$ python -q
>>> import numpy as np
>>> from numpy import linalg as LA
>>> np.set_printoptions(suppress=True, linewidth=200)
>>> feats = np.array([[1, 1, 1, 1, -1, -1, -1, -1],
...     [1, -1, -1, 1, 1, -1, -1, 1],
...     [1, 1, -1, -1, 1, 1, -1, -1]])
>>> feats
array([[ 1,  1,  1,  1, -1, -1, -1, -1],
       [ 1, -1, -1,  1,  1, -1, -1,  1],
       [ 1,  1, -1, -1,  1,  1, -1, -1]])
>>> def softmax(z):
...     e = np.exp(z - z.max(axis=-1, keepdims=True))
...     return e / e.sum(axis=-1, keepdims=True)
... 
>>> np.round(softmax(feats).sum(axis=1), 1)
array([1., 1., 1.])
>>> np.round(softmax(feats[2] + 2), 1) + 0
array([0.2, 0.2, 0. , 0. , 0.2, 0.2, 0. , 0. ])
>>> scores = feats @ feats.T / np.sqrt(8)
>>> np.round(softmax(scores)[2] @ feats, 1)
array([ 1. ,  0.9, -0.9, -0.8,  0.9,  0.8, -1. , -0.9])
>>> F = np.array([[0, 1, 2], [1, 0, 1], [2, 1, 0]])
>>> np.round(np.poly(F), 1) + 0
array([ 1.,  0., -6., -4.])
>>> np.round(LA.det(F.T), 1)
np.float64(4.0)
>>> round(float(LA.eigvals(F).sum().real), 1)
-0.0
>>> A = np.loadtxt("x.csv", delimiter=",")
>>> A
array([[0., 0., 1., 1., 0.],
       [0., 0., 0., 0., 1.],
       [1., 0., 0., 0., 0.],
       [1., 0., 0., 0., 0.],
       [0., 1., 0., 0., 0.]])
>>> np.allclose(A @ A.T, A.T @ A)
True
>>> (A + A.T) / 2
array([[0., 0., 1., 1., 0.],
       [0., 0., 0., 0., 1.],
       [1., 0., 0., 0., 0.],
       [1., 0., 0., 0., 0.],
       [0., 1., 0., 0., 0.]])
>>> rk = LA.matrix_rank(A)
>>> rk
np.int64(4)
>>> null = LA.svd(A)[2][rk:].T
>>> np.allclose(A @ null, 0)
True
>>> LA.matrix_rank(A.T @ A), LA.matrix_rank(A @ A.T)
(np.int64(4), np.int64(4))
